$ ipython --no-banner

In [1]: import numpy as np

In [2]: from numpy import linalg as LA

In [3]: np.set_printoptions(precision=2, suppress=True, linewidth=140, sign=" ")

In [4]: tidy = lambda a: np.round(a, 2) + 0

In [5]: X = np.diag(np.array([0, 1, 0]))

In [6]: print(X)
[[ 0  0  0]
 [ 0  1  0]
 [ 0  0  0]]

In [7]: Uu, sigma, Vt = LA.svd(X)

In [8]: V = Vt[:(sigma > 1e-8).sum()]

In [9]: rng = np.random.default_rng(66119)

In [10]: vec = X[1] + -3 * X[2] + rng.integers(2) * np.eye(3)[2]

In [11]: print(vec)
[ 0.  1.  0.]

In [12]: print(LA.matrix_rank(np.vstack([X, vec])))
1

In [13]: print(np.allclose(V.T @ V @ vec, vec))
True

In [14]: print(np.diag(V.T @ V))
[ 0.  1.  0.]

In [15]: data = np.load("arr.npy")

In [16]: print(data)
[[-0.2  -2.37 -0.05]
 [ 0.96 -2.93  0.01]
 [ 0.9   0.52  0.16]
 [-0.4   3.29 -0.08]
 [-0.38  3.49 -0.07]
 [-0.15  1.74 -0.05]
 [ 0.12 -1.45 -0.05]
 [ 0.24 -2.31  0.07]
 [ 1.51 -1.67 -0.24]
 [-0.43  0.8  -0.08]
 [ 0.16  1.09  0.02]
 [ 0.4  -0.16  0.01]
 [-0.77 -0.72 -0.19]
 [ 0.05 -2.05 -0.1 ]
 [ 0.23 -3.83 -0.02]
 [ 0.81  2.5   0.  ]]

In [17]: # column 1 dominates

In [18]: Ac = (data - data.mean(axis=0)) / data.std(axis=0)

In [19]: print(np.argwhere(np.abs(Ac) > 2))
[[ 2  2]
 [ 8  0]
 [ 8  2]]

In [20]: print(tidy(Ac.std(axis=0)))
[ 1.  1.  1.]

In [21]: beta = LA.lstsq(np.delete(Ac, 0, axis=1), Ac[:, 0])[0]

In [22]: print(tidy(beta))
[-0.29  0.22]

In [23]: print(np.abs(beta).argmax())
0

In [24]: print(tidy(1 - np.var(Ac[:, 0] - np.delete(Ac, 0, axis=1) @ beta)))
0.13

In [25]: other = np.c_[data[:, :2] @ np.array([[1, 1], [-1, 2]]), np.array([2, 3, 2, 1, 0, 0, 0, 2, 1, 3, 3, 0, 3, 2, 1, 1])]

In [26]: print(tidy(other))
[[ 2.17 -4.94  2.  ]
 [ 3.89 -4.9   3.  ]
 [ 0.38  1.94  2.  ]
 [-3.69  6.18  1.  ]
 [-3.87  6.6   0.  ]
 [-1.89  3.33  0.  ]
 [ 1.57 -2.78  0.  ]
 [ 2.55 -4.38  2.  ]
 [ 3.18 -1.83  1.  ]
 [-1.23  1.17  3.  ]
 [-0.93  2.34  3.  ]
 [ 0.56  0.08  0.  ]
 [-0.05 -2.21  3.  ]
 [ 2.1  -4.05  2.  ]
 [ 4.06 -7.43  1.  ]
 [-1.69  5.81  1.  ]]

In [27]: print(tidy(LA.norm(other - data @ LA.lstsq(data, other)[0], axis=0)))
[ 0.   0.   6.8]

In [28]: print(LA.matrix_rank(other))
3

In [29]: Ac = data - data.mean(axis=0)

In [30]: V = LA.svd(Ac)[2][:2]

In [31]: other = Ac - Ac @ V.T @ V

In [32]: print(tidy(np.diag(V.T @ V)))
[ 1.  1.  0.]

In [33]: print(tidy(np.cov(Ac @ V.T, rowvar=False)))
[[ 5.18  0.  ]
 [ 0.    0.34]]

In [34]: print(LA.norm(other, axis=1).round(6).argmax())
8

In [35]: Ac = data - data.mean(axis=0)

In [36]: Uu, sigma, Vt = LA.svd(Ac, full_matrices=False)

In [37]: print(LA.matrix_rank(Ac))
3

In [38]: print(tidy(np.abs(Vt[-1])))
[ 0.04  0.    1.  ]

In [39]: print(np.abs(Uu[:, 0]).argmax())
4

In [40]: print(tidy(sigma ** 2 / (sigma ** 2).sum()))
[ 0.94  0.06  0.  ]

In [41]: print(tidy((sigma ** 2).sum() ** 2 / (sigma ** 4).sum()))
1.13

In [42]: print((np.sign(Uu[:, 0]) == np.sign(Uu[0, 0])).astype(int))
[ 1  1  0  0  0  0  1  1  1  0  0  0  1  1  1  0]

In [43]: print(tidy(sigma))
[ 8.81  2.25  0.35]

In [44]: other = data / np.sqrt((data ** 2).mean(axis=1, keepdims=True))

In [45]: print(tidy(other[14]))
[ 0.1  -1.73 -0.01]

In [46]: Z = np.array([[9, 5, 6], [2, 2, 4], [9, 6, 3]])

In [47]: J = (rng.random((10, 3)) < 0.25) @ Z

In [48]: print(J)
[[ 20  13  13]
 [  2   2   4]
 [  9   6   3]
 [  0   0   0]
 [ 20  13  13]
 [  0   0   0]
 [  9   5   6]
 [ 18  11   9]
 [  9   6   3]
 [  9   5   6]]

In [49]: # rows 0 and 4 are equal

In [50]: Ac = (J - J.mean(axis=0)) / J.std(axis=0)

In [51]: print(np.argwhere(np.abs(Ac) > 2))
[]

In [52]: print(tidy(Ac.std(axis=0)))
[ 1.  1.  1.]

In [53]: beta = LA.lstsq(np.delete(Ac, 0, axis=1), Ac[:, 0])[0]

In [54]: print(np.abs(beta).argmax())
0

In [55]: vec = np.array([9, 6, 3])

In [56]: rhs = J @ vec

In [57]: beta, lr = np.zeros(3), 1 / LA.norm(J, 2) ** 2

In [58]: for i in range(5):
    ...:     beta -= lr * J.T @ (J @ beta - rhs)
    ...:     if i % 1 == 0: print(i, round(LA.norm(J @ beta - rhs), 2))
    ...: 
0 9.49
1 9.41
2 9.34
3 9.27
4 9.2

In [59]: print(tidy(LA.cond(J)))
41.55

In [60]: print(tidy(beta))
[ 8.35  5.29  4.86]

In [61]: C2 = np.cov(data, rowvar=False)

In [62]: print(np.median(data, axis=0))
[ 0.14 -0.44 -0.05]

In [63]: print(tidy(data.std(axis=0)))
[ 0.59  2.2   0.09]

In [64]: print(tidy(np.corrcoef(data.T)))
[[ 1.   -0.28  0.21]
 [-0.28  1.    0.03]
 [ 0.21  0.03  1.  ]]

In [65]: print(np.argwhere(np.triu(np.abs(np.corrcoef(data.T)) > 0.8, 1)))
[]

In [66]: print(C2.shape)
(3, 3)

In [67]: Z = data[[6, 15]].astype(float)

In [68]: for _ in range(7):
    ...:     labels = LA.norm(data[:, None] - Z, axis=-1).argmin(axis=1)
    ...:     Z = np.array([data[labels == j].mean(axis=0) for j in range(2)])
    ...: 

In [69]: print(labels)
[ 0  0  1  1  1  1  0  0  0  1  1  0  0  0  0  1]

In [70]: print(np.abs(Z[1] - Z[0]).argmax())
1

In [71]: print(np.bincount(labels))
[ 9  7]

In [72]: C2 = J.T @ J

In [73]: print(np.allclose(C2, C2.T))
True

In [74]: print((J @ J.T).shape)
(10, 10)

In [75]: print(tidy(LA.eigvalsh(C2)[::-1]))
[ 2540.81    19.71     1.47]

In [76]: print(C2)
[[ 1452   920   852]
 [  920   585   541]
 [  852   541   525]]

In [77]: print(np.diag(C2))
[ 1452   585   525]

In [78]: print(tidy(LA.svd(J, compute_uv=False) ** 2))
[ 2540.81    19.71     1.47]

In [79]: F = np.load("mat.npy")

In [80]: print(F)
[[-3.76 -3.19  5.48]
 [-3.2  -1.46  4.31]
 [-2.7  -0.19  3.38]
 [-2.6   0.04  3.2 ]
 [-2.54  0.16  3.11]
 [-2.52  0.2   3.08]
 [-2.22  0.8   2.59]
 [-1.89  1.34  2.08]
 [-1.55  1.73  1.62]
 [-1.41  1.85  1.45]
 [-0.93  1.99  0.93]
 [-0.84  1.97  0.85]
 [-0.62  1.84  0.65]
 [-0.34  1.45  0.44]
 [-0.2   1.12  0.34]
 [-0.1   0.79  0.25]
 [-0.09  0.7   0.23]
 [ 0.    0.1   0.04]
 [ 0.    0.07  0.03]
 [-0.04 -0.3  -0.24]
 [-0.04 -0.31 -0.26]
 [-0.05 -0.33 -0.29]
 [-0.37 -0.03 -1.2 ]
 [-0.42  0.08 -1.33]
 [-1.16  2.66 -3.48]
 [-1.22  2.92 -3.67]
 [-2.04  7.04 -6.38]]

In [81]: Ac = (F - F.mean(axis=0)) / F.std(axis=0)

In [82]: print(tidy(Ac.std(axis=0)))
[ 1.  1.  1.]

In [83]: beta = LA.lstsq(np.delete(Ac, 1, axis=1), Ac[:, 1])[0]

In [84]: print(tidy(1 - np.var(Ac[:, 1] - np.delete(Ac, 1, axis=1) @ beta)))
0.62

In [85]: print(tidy(beta))
[-0.34 -0.92]

In [86]: vec = np.array([6, 4, 7])

In [87]: rhs = F @ vec

In [88]: print(tidy(LA.solve(F.T @ F, F.T @ rhs)))
[ 6.  4.  7.]

In [89]: print(tidy(LA.lstsq(F, rhs)[0]))
[ 6.  4.  7.]

In [90]: rhs = rhs + 0.05 * rng.normal(size=27)

In [91]: print(tidy(rhs))
[  3.05   5.06   6.69   6.96   7.17   7.2    7.89   8.58   8.94   9.1    8.84   8.81   8.16   6.79   5.61   4.34   3.89   0.63   0.49
  -3.08  -3.26  -3.62 -10.7  -11.53 -20.7  -21.28 -28.71]

In [92]: beta, *_ = LA.lstsq(F, rhs)

In [93]: print([round(float(LA.norm(LA.solve(F.T @ F + lam * np.eye(3), F.T @ rhs))), 2) for lam in (0, 1, 10, 100)])
[10.04, 9.38, 6.06, 2.16]

In [94]: print(beta.round())
[ 6.  4.  7.]

In [95]: print(tidy(LA.norm(rhs - F @ beta)))
0.18

In [96]: W0 = np.load("run9.npy")

In [97]: print(W0)
[[-2 -1]
 [-5 -4]
 [ 0  1]
 [ 0  1]]

In [98]: other = np.array([[-4, 2], [-4, 1]])

In [99]: print(LA.matrix_rank(W0 @ other))
2

In [100]: print(W0 @ other)
[[ 12  -5]
 [ 36 -14]
 [ -4   1]
 [ -4   1]]

In [101]: print(np.einsum("ik,kj->ij", W0, other))
[[ 12  -5]
 [ 36 -14]
 [ -4   1]
 [ -4   1]]

In [102]: print(other.T @ W0.T)
[[ 12  36  -4  -4]
 [ -5 -14   1   1]]

In [103]: print(np.einsum("ij,ij->i", W0, W0))
[  5  41   1   1]

In [104]: proj = W0 @ LA.solve(W0.T @ W0, W0.T)

In [105]: print(tidy((np.eye(4) - proj) @ W0))
[[ 0.  0.]
 [ 0.  0.]
 [ 0.  0.]
 [ 0.  0.]]

In [106]: print(tidy(proj))
[[ 0.25  0.3   0.22  0.22]
 [ 0.3   0.88 -0.09 -0.09]
 [ 0.22 -0.09  0.43  0.43]
 [ 0.22 -0.09  0.43  0.43]]

In [107]: print(np.allclose(proj @ proj, proj))
True

In [108]: print(tidy(proj @ W0[:, 0]))
[-2. -5.  0.  0.]

In [109]: K = np.load("w.npy")

In [110]: print(K)
[[ 5.02  4.08  5.19]
 [ 4.08 -0.64 -1.57]
 [ 5.19 -1.57 -0.38]]

In [111]: r0 = np.array([3, 1, 0])

In [112]: other = K + np.outer(r0, np.eye(3)[2])

In [113]: print(tidy(other))
[[ 5.02  4.08  8.19]
 [ 4.08 -0.64 -0.57]
 [ 5.19 -1.57 -0.38]]

In [114]: O, V = LA.qr(other[:, :2])[0], LA.qr(other[:, 2:])[0]

In [115]: sigma = LA.svd(O.T @ V, compute_uv=False)

In [116]: print(tidy(np.degrees(np.arccos(sigma.clip(0, 1)))))
[ 6.78]

In [117]: print(tidy(sigma))
[ 0.99]

In [118]: print((sigma > 0.9).sum())
1

In [119]: other = LA.inv(K)

In [120]: print(tidy(LA.inv(other)))
[[ 5.02  4.08  5.19]
 [ 4.08 -0.64 -1.57]
 [ 5.19 -1.57 -0.38]]

In [121]: print(np.allclose(other, K.T))
False

In [122]: print(tidy(LA.det(K) * LA.det(other)))
1.0

In [123]: print(tidy(other))
[[ 0.04  0.12  0.06]
 [ 0.12  0.53 -0.54]
 [ 0.06 -0.54  0.37]]

In [124]: print((np.abs(other) > 1e-9).astype(int))
[[ 1  1  1]
 [ 1  1  1]
 [ 1  1  1]]

In [125]: vec = np.array([7, -6])

In [126]: h = np.maximum(W0 @ vec, 0)

In [127]: print(W0.T @ h)
[ 0  0]

In [128]: print(np.flatnonzero(h > 1e-9))
[]

In [129]: print(h)
[ 0  0  0  0]

In [130]: print(W0 * (h > 1e-9)[:, None])
[[ 0  0]
 [ 0  0]
 [ 0  0]
 [ 0  0]]

In [131]: print(np.maximum(W0 @ (3 * vec), 0))
[ 0  0  0  0]

In [132]: other = K / LA.norm(K, axis=1, keepdims=True)

In [133]: C2 = other @ other.T

In [134]: print((np.abs(C2) > 0.9).astype(int))
[[ 1  0  0]
 [ 0  1  1]
 [ 0  1  1]]

In [135]: print(tidy(LA.norm(other, axis=1)))
[ 1.  1.  1.]

In [136]: print((C2 - 2 * np.eye(3)).round(6).argmax(axis=1))
[ 2  2  1]

In [137]: print(np.argwhere(np.triu(np.abs(C2) > 0.95, 1)))
[]
